% python3 -q
>>> import numpy as np
>>> np.set_printoptions(precision=2, suppress=True, linewidth=200)
>>> J = np.load("sample16.npy")
>>> print(J)
[[-3 -2 -2  0  3 -2 -2  2]
 [-2  3  0  1  2 -1  0  1]
 [ 3  2 -1 -2  2  0  0  2]
 [-3  3  1  0  0  2 -2  2]
 [ 3 -2  1  3  3 -2  2  1]
 [-7  4 -2  2  7 -4 -2  4]]
>>> r = np.linalg.matrix_rank(J)
>>> print(r)
5
>>> ns = np.linalg.svd(J)[2][r:].T
>>> [int(np.linalg.matrix_rank(J[:, :j + 1])) for j in range(8)]
[1, 2, 3, 4, 5, 5, 5, 5]
>>> np.round(J @ ns, 2) + 0
array([[0., 0., 0.],
       [0., 0., 0.],
       [0., 0., 0.],
       [0., 0., 0.],
       [0., 0., 0.],
       [0., 0., 0.]])
>>> [int(np.linalg.matrix_rank(np.delete(J, i, axis=0))) for i in range(6)]
[5, 5, 4, 4, 4, 5]
>>> print(np.allclose(J @ ns, 0))
True
>>> r0, r1 = J[2], J[3]
>>> r0 @ r1
np.int64(0)
>>> r0 @ r0
np.int64(26)
>>> pr = (r0 @ r1) / (r0 @ r0) * r0
>>> print(np.outer(r0, r1))
[[-9  9  3  0  0  6 -6  6]
 [-6  6  2  0  0  4 -4  4]
 [ 3 -3 -1  0  0 -2  2 -2]
 [ 6 -6 -2  0  0 -4  4 -4]
 [-6  6  2  0  0  4 -4  4]
 [ 0  0  0  0  0  0  0  0]
 [ 0  0  0  0  0  0  0  0]
 [-6  6  2  0  0  4 -4  4]]
>>> pr
array([ 0.,  0., -0., -0.,  0.,  0.,  0.,  0.])
>>> r1 - pr
array([-3.,  3.,  1.,  0.,  0.,  2., -2.,  2.])
>>> np.linalg.matrix_rank(np.outer(r0, r1))
np.int64(1)
>>> (r1 - pr) @ r0
np.float64(0.0)
>>> round(np.linalg.norm(r0 + r1) ** 2 + np.linalg.norm(r0 - r1) ** 2, 2)
np.float64(114.0)
>>> np.linalg.lstsq(J[:-1].T, J[-1])[2]
np.int32(5)
>>> np.unique(J.round(6), axis=0).shape
(6, 8)
>>> np.abs(np.diag(np.linalg.qr(J)[1])) > 1e-9
array([ True,  True,  True,  True,  True, False])
>>> np.round(J @ np.linalg.pinv(J) @ J, 2) + 0
array([[-3., -2., -2.,  0.,  3., -2., -2.,  2.],
       [-2.,  3.,  0.,  1.,  2., -1.,  0.,  1.],
       [ 3.,  2., -1., -2.,  2.,  0.,  0.,  2.],
       [-3.,  3.,  1.,  0.,  0.,  2., -2.,  2.],
       [ 3., -2.,  1.,  3.,  3., -2.,  2.,  1.],
       [-7.,  4., -2.,  2.,  7., -4., -2.,  4.]])
>>> np.allclose(J[:-1].T @ np.linalg.lstsq(J[:-1].T, J[-1])[0], J[-1])
True
